In [1]: import numpy as np

In [2]: import numpy.linalg as la

In [3]: np.set_printoptions(precision=2, suppress=True, linewidth=100, legacy="1.25")

In [4]: E = np.array([[-2, 0, 0], [0, 1, 0], [0, 0, -3]])

In [5]: E
Out[5]: 
array([[-2,  0,  0],
       [ 0,  1,  0],
       [ 0,  0, -3]])

In [6]: rng = np.random.default_rng(729)

In [7]: idx = rng.permutation(3)

In [8]: other = E[:, idx] * rng.choice([-1, 1], 3)

In [9]: other
Out[9]: 
array([[-2,  0,  0],
       [ 0,  0, -1],
       [ 0, -3,  0]])

In [10]: left, _, Vh = la.svd(E.T @ other)

In [11]: left @ Vh
Out[11]: 
array([[ 1.,  0.,  0.],
       [ 0.,  0., -1.],
       [ 0.,  1.,  0.]])

In [12]: idx
Out[12]: array([0, 2, 1])

In [13]: w, vecs = la.eig(other)

In [14]: w
Out[14]: array([ 1.73, -1.73, -2.  ])

In [15]: round(float(np.prod(w)), 2)
Out[15]: 6.0

In [16]: np.round(other @ vecs[:, 0] - w[0] * vecs[:, 0], 2) + 0
Out[16]: array([0., 0., 0.])

In [17]: round(la.eigvalsh(E).min(), 2)
Out[17]: -3.0

In [18]: [round(float(la.det(E[:i, :i])), 2) + 0 for i in range(1, 4)]
Out[18]: [-2.0, -2.0, 6.0]

In [19]: w, vecs = la.eigh(E)

In [20]: x = np.array([-5, 8, 9])

In [21]: la.eigvalsh(E[1:, 1:])
Out[21]: array([-3.,  1.])

In [22]: x @ E @ x
Out[22]: -229

In [23]: (np.sign(vecs[:, -1].round(6)) == np.sign(vecs[0, -1].round(6))).astype(int)
Out[23]: array([1, 0, 1])

In [24]: np.abs(E).sum(axis=1).max(), np.abs(w).max()
Out[24]: (3, 3.0)

In [25]: w, vecs = la.eigh(E)

In [26]: la.eigvalsh(E @ E)
Out[26]: array([1., 4., 9.])

In [27]: np.abs(vecs[:, -1])
Out[27]: array([0., 1., 0.])

In [28]: w.sum(), np.trace(E)
Out[28]: (-4.0, -4)

In [29]: vecs.T @ E @ vecs
Out[29]: 
array([[-3.,  0.,  0.],
       [ 0., -2.,  0.],
       [ 0.,  0.,  1.]])

In [30]: la.eigvalsh(E + 2 * np.eye(3))
Out[30]: array([-1.,  0.,  3.])

In [31]: w
Out[31]: array([-3., -2.,  1.])

In [32]: np.abs(vecs[:, -1]).round(6).argmax()
Out[32]: 1

In [33]: la.svd(E, compute_uv=False)
Out[33]: array([3., 2., 1.])

In [34]: vecs @ np.diag(w) @ vecs.T
Out[34]: 
array([[-2.,  0.,  0.],
       [ 0.,  1.,  0.],
       [ 0.,  0., -3.]])

In [35]: X = np.load("mat.npy")

In [36]: X
Out[36]: 
array([[ 2, -3,  3,  3,  1,  0, -2],
       [ 0,  0, -1,  1,  2, -3,  0],
       [ 0,  0,  1,  1,  0,  3,  1],
       [ 0,  0,  0,  3,  3,  3,  0],
       [ 0,  0,  0,  0,  3,  2, -3],
       [ 0,  0,  0,  0,  0, -2, -2],
       [ 0,  0,  0,  0,  0,  0,  1]])

In [37]: np.prod(np.diag(X)), round(float(la.det(X)), 2)
Out[37]: (0, 0.0)

In [38]: left, s, Vh = la.svd(X)

In [39]: s.round(2) + 0
Out[39]: array([7.49, 5.64, 4.47, 3.47, 1.  , 0.35, 0.  ])

In [40]: other = left[:, :6] @ np.diag(s[:6]) @ Vh[:6]

In [41]: round(float(la.norm(X - other, 2)), 2), round(s[6], 2)
Out[41]: (0.0, 0.0)

In [42]: other.round(2) + 0
Out[42]: 
array([[ 2., -3.,  3.,  3.,  1.,  0., -2.],
       [ 0.,  0., -1.,  1.,  2., -3.,  0.],
       [ 0.,  0.,  1.,  1.,  0.,  3.,  1.],
       [ 0.,  0.,  0.,  3.,  3.,  3.,  0.],
       [ 0.,  0.,  0.,  0.,  3.,  2., -3.],
       [ 0.,  0.,  0.,  0.,  0., -2., -2.],
       [ 0.,  0.,  0.,  0.,  0.,  0.,  1.]])

In [43]: left, s, Vh = la.svd(X)

In [44]: vecs = Vh[:(s > 1e-8).sum()]

In [45]: x = X[4] + -1 * X[6] + rng.integers(2) * np.eye(7)[1]

In [46]: x
Out[46]: array([ 0.,  1.,  0.,  0.,  3.,  2., -4.])

In [47]: la.matrix_rank(np.vstack([X, x]))
Out[47]: 7

In [48]: np.allclose(vecs.T @ vecs @ x, x)
Out[48]: False

In [49]: np.round(vecs.T @ vecs, 2) + 0
Out[49]: 
array([[ 0.31, -0.46,  0.  ,  0.  ,  0.  ,  0.  ,  0.  ],
       [-0.46,  0.69,  0.  ,  0.  ,  0.  ,  0.  ,  0.  ],
       [ 0.  ,  0.  ,  1.  ,  0.  ,  0.  ,  0.  ,  0.  ],
       [ 0.  ,  0.  ,  0.  ,  1.  ,  0.  ,  0.  ,  0.  ],
       [ 0.  ,  0.  ,  0.  ,  0.  ,  1.  ,  0.  ,  0.  ],
       [ 0.  ,  0.  ,  0.  ,  0.  ,  0.  ,  1.  ,  0.  ],
       [ 0.  ,  0.  ,  0.  ,  0.  ,  0.  ,  0.  ,  1.  ]])

In [50]: la.norm(X, axis=2)
AxisError: axis 2 is out of bounds for array of dimension 2


In [51]: np.round(la.norm(X, 1), 2), round(la.norm(X, np.inf), 2)
Out[51]: (13.0, 14.0)

In [52]: la.norm(X, axis=1)
Out[52]: array([6.  , 3.87, 3.46, 5.2 , 4.69, 2.83, 1.  ])

In [53]: round(la.norm(X) ** 2 / la.norm(X, 2) ** 2, 2)
Out[53]: 2.16

In [54]: blk = np.stack([X, 3 * X, X[::-1]])

In [55]: blk.shape
Out[55]: (3, 7, 7)

In [56]: la.matrix_rank(blk.reshape(3, -1))
Out[56]: 2

In [57]: (blk @ X.T).shape
Out[57]: (3, 7, 7)

In [58]: K = np.minimum.outer(np.arange(1, 8), np.arange(1, 8)) * 4

In [59]: K
Out[59]: 
array([[ 4,  4,  4,  4,  4,  4,  4],
       [ 4,  8,  8,  8,  8,  8,  8],
       [ 4,  8, 12, 12, 12, 12, 12],
       [ 4,  8, 12, 16, 16, 16, 16],
       [ 4,  8, 12, 16, 20, 20, 20],
       [ 4,  8, 12, 16, 20, 24, 24],
       [ 4,  8, 12, 16, 20, 24, 28]])

In [60]: w, vecs = la.eigh(K)

In [61]: (w > 1e-8).sum(), (w < -1e-8).sum()
Out[61]: (7, 0)

In [62]: np.abs(vecs[:, -1])
Out[62]: array([0.11, 0.21, 0.3 , 0.38, 0.45, 0.49, 0.51])

In [63]: np.round(vecs.T @ vecs, 2) + 0
Out[63]: 
array([[1., 0., 0., 0., 0., 0., 0.],
       [0., 1., 0., 0., 0., 0., 0.],
       [0., 0., 1., 0., 0., 0., 0.],
       [0., 0., 0., 1., 0., 0., 0.],
       [0., 0., 0., 0., 1., 0., 0.],
       [0., 0., 0., 0., 0., 1., 0.],
       [0., 0., 0., 0., 0., 0., 1.]])

In [64]: w.sum(), np.trace(K)
Out[64]: (112.0, 112)

In [65]: la.eigvalsh(K + 4 * np.eye(7))
Out[65]: array([ 5.05,  5.2 ,  5.53,  6.23,  8.  , 14.47, 95.52])

In [66]: la.eigvalsh(K @ K)
Out[66]: array([   1.09,    1.44,    2.33,    4.99,   16.  ,  109.67, 8376.48])

In [67]: la.svd(K, compute_uv=False)
Out[67]: array([91.52, 10.47,  4.  ,  2.23,  1.53,  1.2 ,  1.05])

In [68]: np.abs(vecs[:, -1]).round(6).argmax()
Out[68]: 6

In [69]: left, s, Vh = la.svd(K, full_matrices=False)

In [70]: np.abs(Vh[0])
Out[70]: array([0.11, 0.21, 0.3 , 0.38, 0.45, 0.49, 0.51])

In [71]: s / s[0]
Out[71]: array([1.  , 0.11, 0.04, 0.02, 0.02, 0.01, 0.01])

In [72]: def softmax(z):
    ...:     e = np.exp(z - z.max(axis=-1, keepdims=True))
    ...:     return e / e.sum(axis=-1, keepdims=True)
    ...: 

In [73]: np.round(softmax(10 * K[3]), 2) + 0
Out[73]: array([0.  , 0.  , 0.  , 0.25, 0.25, 0.25, 0.25])

In [74]: np.round(softmax(K[3] + 5), 2) + 0
Out[74]: array([0.  , 0.  , 0.  , 0.25, 0.25, 0.25, 0.25])

In [75]: np.round(softmax(K[3]), 2) + 0
Out[75]: array([0.  , 0.  , 0.  , 0.25, 0.25, 0.25, 0.25])

In [76]: scores = K @ K.T / np.sqrt(7)

In [77]: np.round(softmax(scores), 2) + 0
Out[77]: 
array([[0., 0., 0., 0., 0., 0., 1.],
       [0., 0., 0., 0., 0., 0., 1.],
       [0., 0., 0., 0., 0., 0., 1.],
       [0., 0., 0., 0., 0., 0., 1.],
       [0., 0., 0., 0., 0., 0., 1.],
       [0., 0., 0., 0., 0., 0., 1.],
       [0., 0., 0., 0., 0., 0., 1.]])

In [78]: softmax(scores)[3] @ K
Out[78]: array([ 4.,  8., 12., 16., 20., 24., 28.])

In [79]: np.round(softmax(scores + np.triu(np.full(scores.shape, -np.inf), 1)), 2) + 0
Out[79]: 
array([[1., 0., 0., 0., 0., 0., 0.],
       [0., 1., 0., 0., 0., 0., 0.],
       [0., 0., 1., 0., 0., 0., 0.],
       [0., 0., 0., 1., 0., 0., 0.],
       [0., 0., 0., 0., 1., 0., 0.],
       [0., 0., 0., 0., 0., 1., 0.],
       [0., 0., 0., 0., 0., 0., 1.]])
